% python3 -q
>>> import numpy as np
>>> import numpy.linalg as la
>>> np.set_printoptions(precision=3, suppress=True, linewidth=200, legacy="1.25")
>>> rd = lambda a: np.round(a, 3) + 0
>>> other = np.array([[-4, 1], [-1, 1]])
>>> basis = np.array([[4, 1, -3], [3, -3, -1], [-4, -1, 0]])
>>> K = np.kron(other, basis)
>>> K
array([[-16,  -4,  12,   4,   1,  -3],
       [-12,  12,   4,   3,  -3,  -1],
       [ 16,   4,   0,  -4,  -1,   0],
       [ -4,  -1,   3,   4,   1,  -3],
       [ -3,   3,   1,   3,  -3,  -1],
       [  4,   1,   0,  -4,  -1,   0]])
>>> other = la.inv(K)
>>> (np.abs(other) > 1e-9).astype(int)
array([[1, 1, 1, 1, 1, 1],
       [1, 1, 1, 1, 1, 1],
       [1, 0, 1, 1, 0, 1],
       [1, 1, 1, 1, 1, 1],
       [1, 1, 1, 1, 1, 1],
       [1, 0, 1, 1, 0, 1]])
>>> rd(la.cond(K))
21.416
>>> rd(la.slogdet(K)[0])
-1.0
>>> rd(la.det(K) * la.det(other))
1.0
>>> def softmax(z):
...     e = np.exp(z - z.max(axis=-1, keepdims=True))
...     return e / e.sum(axis=-1, keepdims=True)
... 
>>> rd(softmax(K).sum(axis=1))
array([1., 1., 1., 1., 1., 1.])
>>> rd(softmax(K[3] + 5))
array([0.   , 0.005, 0.258, 0.701, 0.035, 0.001])
>>> att = K @ K.T / np.sqrt(6)
>>> rd(softmax(att + np.triu(np.full(att.shape, -np.inf), 1)))
array([[1., 0., 0., 0., 0., 0.],
       [0., 1., 0., 0., 0., 0.],
       [0., 0., 1., 0., 0., 0.],
       [1., 0., 0., 0., 0., 0.],
       [0., 1., 0., 0., 0., 0.],
       [0., 0., 1., 0., 0., 0.]])
>>> J = np.loadtxt("m.csv", delimiter=",")
>>> rd(J)
array([[ 0.961,  0.057, -0.649, -0.061,  0.501,  0.483,  0.159,  0.174, -0.636, -0.14 , -0.049,  0.069],
       [ 0.057,  1.569,  0.098, -0.481,  0.155, -0.075, -0.497, -0.061,  0.127, -0.273,  0.182, -0.12 ],
       [-0.649,  0.098,  1.459, -0.493,  0.058, -0.225,  0.426,  0.159, -0.165,  0.265,  0.108, -0.661],
       [-0.061, -0.481, -0.493,  2.071, -0.723,  0.087,  0.369, -0.28 , -0.213, -0.371,  0.216,  0.008],
       [ 0.501,  0.155,  0.058, -0.723,  1.727,  0.045,  0.436, -0.056, -0.172, -0.318,  0.104,  0.446],
       [ 0.483, -0.075, -0.225,  0.087,  0.045,  1.562, -0.001,  1.105, -0.087, -0.473,  0.236,  0.142],
       [ 0.159, -0.497,  0.426,  0.369,  0.436, -0.001,  1.645,  0.427, -0.233,  0.477, -0.093, -0.395],
       [ 0.174, -0.061,  0.159, -0.28 , -0.056,  1.105,  0.427,  1.256,  0.192, -0.141, -0.122, -0.361],
       [-0.636,  0.127, -0.165, -0.213, -0.172, -0.087, -0.233,  0.192,  1.666, -0.131,  0.687,  0.171],
       [-0.14 , -0.273,  0.265, -0.371, -0.318, -0.473,  0.477, -0.141, -0.131,  1.25 , -0.394,  0.359],
       [-0.049,  0.182,  0.108,  0.216,  0.104,  0.236, -0.093, -0.122,  0.687, -0.394,  1.877, -0.344],
       [ 0.069, -0.12 , -0.661,  0.008,  0.446,  0.142, -0.395, -0.361,  0.171,  0.359, -0.344,  1.958]])
>>> # null space of dimension 3
>>> rd(la.norm(J[11], 1)), rd(la.norm(J[11], np.inf))
(5.034, 1.958)
>>> rd(la.norm(J[11] - J[5]))
3.041
>>> rd(la.norm(J, "nuc"))
19.0
>>> rd(la.norm(J) ** 2 / la.norm(J, 2) ** 2)
5.222
>>> rd(la.norm(J, 2))
3.0
>>> ev, V = la.eigh(J)
>>> x = np.array([1, 2, 2, 2, 0, -1, 2, 2, 0, -2, -2, 0])
>>> rd(x @ J @ x)
33.23
>>> rd(la.eigvalsh(J[1:, 1:]))
array([0.   , 0.   , 0.667, 1.   , 1.   , 1.813, 2.   , 2.559, 3.   , 3.   , 3.   ])
>>> la.matrix_rank(J, rtol=0.1)
9
>>> [round(float(x), 3) for x in la.svd(J, compute_uv=False)[:3]]
[3.0, 3.0, 3.0]
>>> np.argsort(-la.norm(J, axis=0).round(6), kind="stable")[:3]
array([ 3, 11, 10])
>>> X = np.loadtxt("layer4.csv", delimiter=",")
>>> X
array([[ -4.096,  -4.171,   3.079,  -4.848,   2.2  ,   3.882,  -0.363,   3.513],
       [ -4.682,   2.615,  -4.724,   3.599,   3.424,  -0.944,   0.238,   5.023],
       [  5.555,   1.364,   5.066,   4.256,   8.154,  12.468,  10.391,   6.052],
       [-16.285,  -2.267,  -2.55 ,  -6.719,   1.515,  -3.646, -11.683,   4.158],
       [ -0.389,  -3.497,   1.391,  -3.826,   3.493,   8.772,   8.66 ,   6.516],
       [ -0.487,   1.958,   1.307,  -0.02 ,   2.826,   6.721,   1.142,   3.754],
       [  5.862,   0.137,   0.858,   2.737,   1.565,   5.13 ,   6.132,  -1.016],
       [ -7.924,   2.077,  -3.626,  -6.894,   2.587,  -0.1  ,  -0.897,   5.439],
       [ -2.28 ,   9.022, -10.872,   0.628,  -0.394,  -6.717,  -3.775,   6.235],
       [ -1.516,  -3.799,   6.447,   3.583,  -2.701,   6.124,  -5.691,  -2.818],
       [ -8.377,  -7.281,   2.406,  -0.706,   1.034,   6.442,  -7.047,   2.804],
       [  4.953,  -4.889,  -3.276,   2.925,  -3.705,  -5.158,   4.476,  -3.99 ],
       [ -1.254,  -0.437,  -3.384,  -5.148,   0.782,  -2.354,   3.504,   0.651],
       [  6.664,  -1.865,   5.824,   3.88 ,   2.079,  10.293,   9.52 ,   0.913],
       [  0.904,   1.602,  -1.396,   0.526,   0.965,   1.886,  -0.127,   0.694],
       [ -1.441,   4.372,  -5.435,   0.064,  -2.106,  -5.363,   1.842,   0.348],
       [ -0.078,  -0.488,  -5.187,   0.052,  -2.622,  -8.327,  -0.11 ,  -1.867],
       [ -3.345,   0.322,   2.754,  -1.419,   3.094,   5.261,  -4.1  ,   3.863],
       [ -7.1  ,   2.789,  -8.725,  -3.511,  -3.101, -11.247,  -2.861,   1.653],
       [ -4.323,   1.889,  -7.601,   0.383,  -3.111,  -8.374,  -3.207,   2.144],
       [  4.856,  -2.527,   6.493,   1.407,  -0.691,   8.591,   2.983,  -3.87 ],
       [ -6.165,  -9.307,   3.675,   0.452,   0.164,   5.417,  -0.642,   0.429],
       [  6.911,   3.975,  -0.675,   7.834,  -0.913,  -2.185,   3.299,  -0.089],
       [  1.153,   9.681,  -2.485,   7.778,   1.194,  -1.927,  -2.879,   3.609],
       [ -2.055,  -8.817,  -3.352,  -3.962,  -4.929,  -3.152,   2.919,  -4.018],
       [ -0.37 ,   0.277,  -6.769,  -1.24 ,   1.25 ,  -8.018,   2.717,   4.262],
       [ -6.051,   0.818,   3.717,  -0.735,   2.631,   7.021,  -3.637,   5.281],
       [  6.563,  -3.321,   1.563,   5.992,  -2.55 ,  -1.467,   0.751,  -4.384],
       [  9.877,   1.48 ,   1.338,   4.133,   1.264,   6.911,  16.266,   0.655],
       [ -2.613,  -0.037,   5.441,  -2.224,   0.416,   7.872,  -2.132,   2.165],
       [-12.692,   2.437,  -8.552,  -5.692,  -2.184,  -7.684,  -5.855,   6.058],
       [  0.952,   3.087,  -1.613,   0.815,   2.801,   0.421,   0.883,   1.667],
       [  2.438,   2.931,  -2.751,   2.191,   0.331,   1.446,   4.565,   0.098],
       [ -2.691,   0.651,  -5.128,  -4.416,  -4.418,  -9.367,  -4.617,  -0.045],
       [ -5.483,   3.584,   0.683,  -2.557,   1.021,  -2.23 ,  -7.448,   1.727],
       [ 11.741,  -0.569,   8.269,   3.46 ,  -2.096,   4.8  ,   3.552,  -7.36 ],
       [ -6.672,   1.372,   2.108,  -2.693,   1.294,   0.392,  -5.206,   1.553],
       [ -7.334,  -3.278,   1.203,  -6.231,   1.031,   5.756,  -3.438,   0.981],
       [  5.289,   2.097,   3.241,   2.287,   0.093,   5.77 ,   4.289,   0.805]])
>>> O, V = la.qr(X[:, :7])[0], la.qr(X[:, 7:])[0]
>>> sigma = la.svd(O.T @ V, compute_uv=False)
>>> (sigma > 0.9).sum()
1
>>> data = np.load("block15.npy")
>>> data
array([[-1.,  1.,  1.,  1.,  1.,  1.,  1.,  1.,  1.,  1.,  1.,  1.,  1.],
       [ 1., -1.,  1.,  1.,  1.,  1.,  1.,  1.,  1.,  1.,  1.,  1.,  1.],
       [ 1.,  1., -1.,  1.,  1.,  1.,  1.,  1.,  1.,  1.,  1.,  1.,  1.],
       [ 1.,  1.,  1., -1.,  1.,  1.,  1.,  1.,  1.,  1.,  1.,  1.,  1.],
       [ 1.,  1.,  1.,  1., -1.,  1.,  1.,  1.,  1.,  1.,  1.,  1.,  1.],
       [ 1.,  1.,  1.,  1.,  1., -1.,  1.,  1.,  1.,  1.,  1.,  1.,  1.],
       [ 1.,  1.,  1.,  1.,  1.,  1., -1.,  1.,  1.,  1.,  1.,  1.,  1.],
       [ 1.,  1.,  1.,  1.,  1.,  1.,  1., -1.,  1.,  1.,  1.,  1.,  1.],
       [ 1.,  1.,  1.,  1.,  1.,  1.,  1.,  1., -1.,  1.,  1.,  1.,  1.],
       [ 1.,  1.,  1.,  1.,  1.,  1.,  1.,  1.,  1., -1.,  1.,  1.,  1.],
       [ 1.,  1.,  1.,  1.,  1.,  1.,  1.,  1.,  1.,  1., -1.,  1.,  1.],
       [ 1.,  1.,  1.,  1.,  1.,  1.,  1.,  1.,  1.,  1.,  1., -1.,  1.],
       [ 1.,  1.,  1.,  1.,  1.,  1.,  1.,  1.,  1.,  1.,  1.,  1., -1.]])
>>> rng = np.random.default_rng(90873)
>>> lab = rng.permutation(13)
>>> lab
array([ 8, 11,  5,  2,  1, 12,  6, 10,  4,  7,  0,  9,  3])
>>> other = data[lab][:, lab]
>>> np.allclose(other, data)
True
>>> lab = X[:, 3] > np.median(X[:, 3])
>>> u = X[lab].mean(axis=0) - X[~lab].mean(axis=0)
>>> rd((((X - X.mean(axis=0)) @ u > 0) == lab).mean())
0.846
>>> ((X - X.mean(axis=0)) @ u > 0).astype(int)
array([0, 0, 1, 0, 1, 1, 1, 0, 0, 1, 0, 1, 0, 1, 1, 0, 0, 0, 0, 0, 1, 0, 1, 1, 0, 0, 0, 1, 1, 0, 0, 1, 1, 0, 0, 1, 0, 0, 1])
>>> np.trace(data)
-13.0
>>> rd(np.abs(la.eigvals(data)).max())
11.0
>>> E = np.loadtxt("arr.csv", delimiter=",")
>>> E
array([[-0.205, -0.213, -0.151, -0.256,  0.04 ,  0.202, -0.312,  0.174, -1.352],
       [-0.213, -1.016, -0.192, -0.059,  0.596,  0.202,  0.556,  0.702,  0.294],
       [-0.151, -0.192,  0.176,  0.563, -0.492, -0.113, -0.695,  0.126,  0.018],
       [-0.256, -0.059,  0.563, -0.39 ,  0.755,  0.551, -0.457,  0.086,  0.662],
       [ 0.04 ,  0.596, -0.492,  0.755, -0.078,  1.309, -0.343, -0.575,  0.079],
       [ 0.202,  0.202, -0.113,  0.551,  1.309,  0.277, -0.296,  0.499, -0.033],
       [-0.312,  0.556, -0.695, -0.457, -0.343, -0.296, -0.35 ,  0.401,  1.126],
       [ 0.174,  0.702,  0.126,  0.086, -0.575,  0.499,  0.401,  1.555, -0.26 ],
       [-1.352,  0.294,  0.018,  0.662,  0.079, -0.033,  1.126, -0.26 ,  0.033]])
>>> # symmetric, so the eigenvalues are real
>>> u = np.array([5, 1, 1, 1, 5, 5, 4, 4, 2])
>>> other = E + np.outer(u, np.eye(9)[6])
>>> la.matrix_rank(other - E)
1
>>> rd(la.det(other) / la.det(E)), rd(1 + la.solve(E, u)[6])
(-1.746, -1.746)
>>> la.matrix_rank(la.inv(other) - la.inv(E), tol=1e-8)
1
>>> lab = rng.permutation(9)
>>> lab
array([0, 1, 8, 6, 5, 7, 4, 3, 2])
>>> other = E[lab][:, lab]
>>> rd(la.det(other)), rd(la.det(E[lab]))
(-31.965, 31.965)
>>> np.diag(other)
array([-0.205, -1.016,  0.033, -0.35 ,  0.277,  1.555, -0.078, -0.39 ,  0.176])
>>> np.allclose(other, E)
False
>>> other
array([[-0.205, -0.213, -1.352, -0.312,  0.202,  0.174,  0.04 , -0.256, -0.151],
       [-0.213, -1.016,  0.294,  0.556,  0.202,  0.702,  0.596, -0.059, -0.192],
       [-1.352,  0.294,  0.033,  1.126, -0.033, -0.26 ,  0.079,  0.662,  0.018],
       [-0.312,  0.556,  1.126, -0.35 , -0.296,  0.401, -0.343, -0.457, -0.695],
       [ 0.202,  0.202, -0.033, -0.296,  0.277,  0.499,  1.309,  0.551, -0.113],
       [ 0.174,  0.702, -0.26 ,  0.401,  0.499,  1.555, -0.575,  0.086,  0.126],
       [ 0.04 ,  0.596,  0.079, -0.343,  1.309, -0.575, -0.078,  0.755, -0.492],
       [-0.256, -0.059,  0.662, -0.457,  0.551,  0.086,  0.755, -0.39 ,  0.563],
       [-0.151, -0.192,  0.018, -0.695, -0.113,  0.126, -0.492,  0.563,  0.176]])
>>> rd(np.sort(np.abs(la.eigvals(other))))
array([0.999, 1.   , 1.   , 1.   , 1.999, 2.   , 2.   , 2.   , 2.   ])
>>> rd(np.trace(other))
0.002
